% python3 -q
>>> import numpy as np
>>> import numpy.linalg as la
>>> np.set_printoptions(suppress=True, linewidth=120)
>>> rnd = lambda a: np.round(a, 2) + 0
>>> data = np.loadtxt("m.csv", delimiter=",")
>>> data
array([[ 4.,  5.,  6.],
       [ 7.,  8.,  9.],
       [10., 11., 12.]])
>>> # null space of dimension 1
>>> hat = np.triu(np.array([[5, 4, 4], [4, 5, 2], [4, 3, 1]]), 1) + np.eye(3)
>>> M2 = hat @ data @ la.inv(hat)
>>> rnd(la.det(M2))
np.float64(0.0)
>>> hat @ data - data @ hat
array([[ 68.,  60.,  58.],
       [ 20.,  -6., -20.],
       [  0., -40., -62.]])
>>> np.trace(M2), np.trace(data)
(np.float64(24.0), np.float64(24.0))
>>> M2 = np.array([[9], [1], [5]])
>>> cent = np.array([[-1, -1, 1, -2]])
>>> J = M2 @ cent
>>> J
array([[ -9,  -9,   9, -18],
       [ -1,  -1,   1,  -2],
       [ -5,  -5,   5, -10]])
>>> # rank 1
>>> M2 = J[0, 0] * J[1:] - np.outer(J[1:, 0], J[0])
>>> M2
array([[0, 0, 0, 0],
       [0, 0, 0, 0]])
>>> np.flatnonzero(~M2.round(6).any(axis=1))
array([0, 1])
>>> la.matrix_rank(M2), la.matrix_rank(J)
(np.int64(0), np.int64(1))
>>> la.lstsq(J[:-1].T, J[-1])[2]
np.int32(1)
>>> np.abs(np.diag(la.qr(J)[1])) > 1e-9
array([ True, False, False])
>>> np.unique(J.round(6), axis=0).shape
(3, 4)
>>> blk = np.stack([J, 5 * J, J[::-1]])
>>> la.matrix_rank(blk)
array([1, 1, 1])
>>> rnd(la.norm(blk, axis=(1, 2)))
array([ 27.37, 136.84,  27.37])
>>> W1 = np.array([[2, 9, 2], [8, 5, 0], [4, 2, 4], [5, 4, 4]])
>>> b = np.array([0, 2, 2])
>>> hid = np.maximum(J @ W1 + b, 0)
>>> (hid > 0).mean(axis=0)
array([0., 0., 0.])
>>> la.matrix_rank(hid)
np.int64(0)
>>> (hid > 0).astype(int)
array([[0, 0, 0],
       [0, 0, 0],
       [0, 0, 0]])
>>> cent = np.array([[0, -2, 0], [1, 2, 2], [-1, 2, 1]])
>>> W1 @ cent
array([[ 7, 18, 20],
       [ 5, -6, 10],
       [-2,  4,  8],
       [ 0,  6, 12]])
